$ ipython --no-banner

In [1]: import numpy as np

In [2]: np.set_printoptions(precision=2, suppress=True, linewidth=140, legacy="1.25")

In [3]: mat = np.loadtxt("block13.csv", delimiter=",")

In [4]: print(mat)
[[-2.82 -1.17 -4.52 -2.2  -4.18  6.44  7.13 -1.15  2.76  4.87]
 [-1.52 -3.64  4.05  1.76  0.89  0.61 -0.87  1.29 -0.84  3.35]
 [ 4.72 -0.38 -0.82  4.26 -0.75  5.7  -1.67  3.2  -7.22  1.32]
 [ 4.75  1.71  0.09 -2.35 -2.92  5.88  0.78  1.91 -2.99  0.31]
 [ 1.31  1.32  0.08 -0.09 -2.92  2.8  -5.45 -0.48 -0.3  -1.44]
 [-3.11  0.12  9.72 -0.54 -0.17  2.42  6.09 -1.25  0.97 -2.94]
 [-2.21  2.92  0.05  2.21 -0.71 -2.23 -5.73  4.57  7.18 -3.31]
 [-4.67  0.4   0.62  1.89 -2.64 -2.65  0.07  0.52  5.9   6.42]
 [ 3.5   2.52 -4.66 -2.97 -0.47  2.66 -4.11  2.7   7.26  0.38]
 [-1.01 -3.38  2.59  2.21  1.97 -1.16 -1.55 -2.92 -1.63  0.41]
 [-4.39  1.51 -1.32 -0.53 -2.67  0.1  -0.05  0.69  2.63 -1.94]
 [-1.17  3.68  0.08 -0.83 -0.32 -2.37 -0.75 -2.3  -1.31 -2.99]
 [ 2.16 -1.98 -2.69 -1.39  2.08 -3.9   2.93 -4.24 -2.69  1.22]
 [ 1.46  1.    1.96 -3.91 -1.72  0.99  2.35  0.07  2.35  0.35]
 [ 0.45 -4.65 -1.09  0.48 -2.18 -3.18 -2.54 -4.49 -1.31  2.04]
 [-9.   -0.64 -3.07 -0.01 -2.2   2.82  5.66 -1.76  0.7   0.53]
 [ 1.68 -3.24  4.58 -3.13 -1.46  0.28 -0.13 -1.84  1.23 -0.71]
 [ 4.83 -1.73  2.61  1.3   0.57 -0.16  0.74  0.72 -5.02  2.41]
 [ 0.95  3.06 -3.88 -4.86 -3.58 -6.75 -1.59  2.79 -0.81  1.67]
 [ 0.83 -4.44  1.16  0.37  4.31  3.16  2.66 -4.03 -4.67  4.81]
 [-1.35 -3.84 -1.45 -0.83 -0.96 -0.64 -3.83  0.18  2.41  4.89]
 [-2.01  1.64  1.67  3.22  0.8   2.76 -1.42 -1.09 -0.11 -6.24]]

In [5]: t3 = np.stack([mat, -1 * mat, mat[::-1]])

In [6]: print(np.einsum("bij,cij->bc", t3, t3))
[[ 1993.38 -1993.38   224.92]
 [-1993.38  1993.38  -224.92]
 [  224.92  -224.92  1993.38]]

In [7]: print(t3.shape)
(3, 22, 10)

In [8]: print((t3 @ mat.T).shape)
(3, 22, 22)

In [9]: q, vecs = np.linalg.qr(mat[:, :2])[0], np.linalg.qr(mat[:, 2:])[0]

In [10]: sigma = np.linalg.svd(q.T @ vecs, compute_uv=False)

In [11]: print(np.round(np.linalg.norm(q @ q.T - vecs @ vecs.T, 2), 2))
1.0

In [12]: print((sigma > 0.9).sum())
0

In [13]: Xc = mat - mat.mean(axis=0)

In [14]: left, sigma, vt = np.linalg.svd(Xc, full_matrices=False)

In [15]: print(vt[0] * np.sign(vt[0, np.abs(vt[0]).argmax()]))
[-0.24  0.35 -0.27 -0.12 -0.22 -0.23 -0.32  0.27  0.65 -0.16]

In [16]: print(np.abs(left[:, 0]).argmax())
6

In [17]: print(sigma)
[22.1  19.49 17.4  16.49 13.2  12.06  9.47  7.35  4.62  4.2 ]

In [18]: print(np.searchsorted(np.cumsum(sigma ** 2) / (sigma ** 2).sum(), 0.9) + 1)
6

In [19]: print(np.abs(vt[-1]))
[0.28 0.54 0.19 0.32 0.25 0.2  0.36 0.27 0.18 0.39]

In [20]: print(np.linalg.matrix_rank(Xc))
10

In [21]: rng = np.random.default_rng(23072)

In [22]: idx = rng.integers(0, 3, 12)

In [23]: data = (idx[:, None] == idx) * -1 + np.eye(12)

In [24]: print(data)
[[ 0.  0.  0.  0.  0.  0.  0.  0.  0.  0. -1.  0.]
 [ 0.  0. -1.  0. -1. -1.  0.  0. -1.  0.  0. -1.]
 [ 0. -1.  0.  0. -1. -1.  0.  0. -1.  0.  0. -1.]
 [ 0.  0.  0.  0.  0.  0. -1. -1.  0. -1.  0.  0.]
 [ 0. -1. -1.  0.  0. -1.  0.  0. -1.  0.  0. -1.]
 [ 0. -1. -1.  0. -1.  0.  0.  0. -1.  0.  0. -1.]
 [ 0.  0.  0. -1.  0.  0.  0. -1.  0. -1.  0.  0.]
 [ 0.  0.  0. -1.  0.  0. -1.  0.  0. -1.  0.  0.]
 [ 0. -1. -1.  0. -1. -1.  0.  0.  0.  0.  0. -1.]
 [ 0.  0.  0. -1.  0.  0. -1. -1.  0.  0.  0.  0.]
 [-1.  0.  0.  0.  0.  0.  0.  0.  0.  0.  0.  0.]
 [ 0. -1. -1.  0. -1. -1.  0.  0. -1.  0.  0.  0.]]

In [25]: # 3 blocks once reordered

In [26]: print(np.sort(np.linalg.eigvals(data).real))
[-5. -3. -1.  1.  1.  1.  1.  1.  1.  1.  1.  1.]

In [27]: print(np.flatnonzero(np.linalg.matrix_power((data != 0) + (data.T != 0) + np.eye(12), 12)[4]))
[ 1  2  4  5  8 11]

In [28]: print(np.round(np.linalg.det(data), 2))
-15.0

In [29]: M = np.load("sample2.npy")

In [30]: print(M)
[[ -4  -5  -1   5   5   9   0  -3  -8]
 [ -3   0   4  -2  -2  -6   3   2   0]
 [  2   4   6  -5  -9 -13  -1   7   8]
 [ -8  -4   0   2   2   2   2   2  -8]
 [  2   1   1  -1   1  -1   2  -3   2]
 [ -3   0  -6  -1   7   3   6  -5  -4]]

In [31]: r = np.linalg.matrix_rank(M)

In [32]: print(r)
4

In [33]: null = np.linalg.svd(M)[2][r:].T

In [34]: print(null.shape)
(9, 5)

In [35]: print([int(np.linalg.matrix_rank(np.delete(M, i, axis=0))) for i in range(6)])
[4, 4, 4, 4, 4, 4]

In [36]: left, sigma, vt = np.linalg.svd(M)

In [37]: print(sigma.round(2) + 0)
[29.38 12.7  10.11  4.17  0.    0.  ]

In [38]: Y = left[:, :4] @ np.diag(sigma[:4]) @ vt[:4]

In [39]: print(np.linalg.matrix_rank(M, rtol=0.05))
4

In [40]: W0 = np.diag(10 * np.array([1, 1, 0, 0])) + np.array([[2, 2, 2, 1], [1, 0, 1, 1], [-2, 0, 0, 0], [-1, -2, 1, 0]])

In [41]: print(W0)
[[12  2  2  1]
 [ 1 10  1  1]
 [-2  0  0  0]
 [-1 -2  1  0]]

In [42]: q = W0.astype(float).copy()

In [43]: for j in range(4):
    ...:     q[:, j] -= q[:, :j] @ (q[:, :j].T @ q[:, j])
    ...:     q[:, j] /= np.linalg.norm(q[:, j])
    ...: 

In [44]: print(q)
[[ 0.98 -0.09  0.1   0.15]
 [ 0.08  0.98  0.17 -0.07]
 [-0.16  0.05  0.22  0.96]
 [-0.08 -0.18  0.96 -0.22]]

In [45]: print(np.round(q.T @ q, 2) + 0)
[[1. 0. 0. 0.]
 [0. 1. 0. 0.]
 [0. 0. 1. 0.]
 [0. 0. 0. 1.]]

In [46]: print(np.round(q.T @ W0, 2) + 0)
[[12.25  2.94  1.96  1.06]
 [ 0.    9.97  0.63  0.89]
 [ 0.    0.    1.33  0.27]
 [ 0.    0.    0.    0.07]]
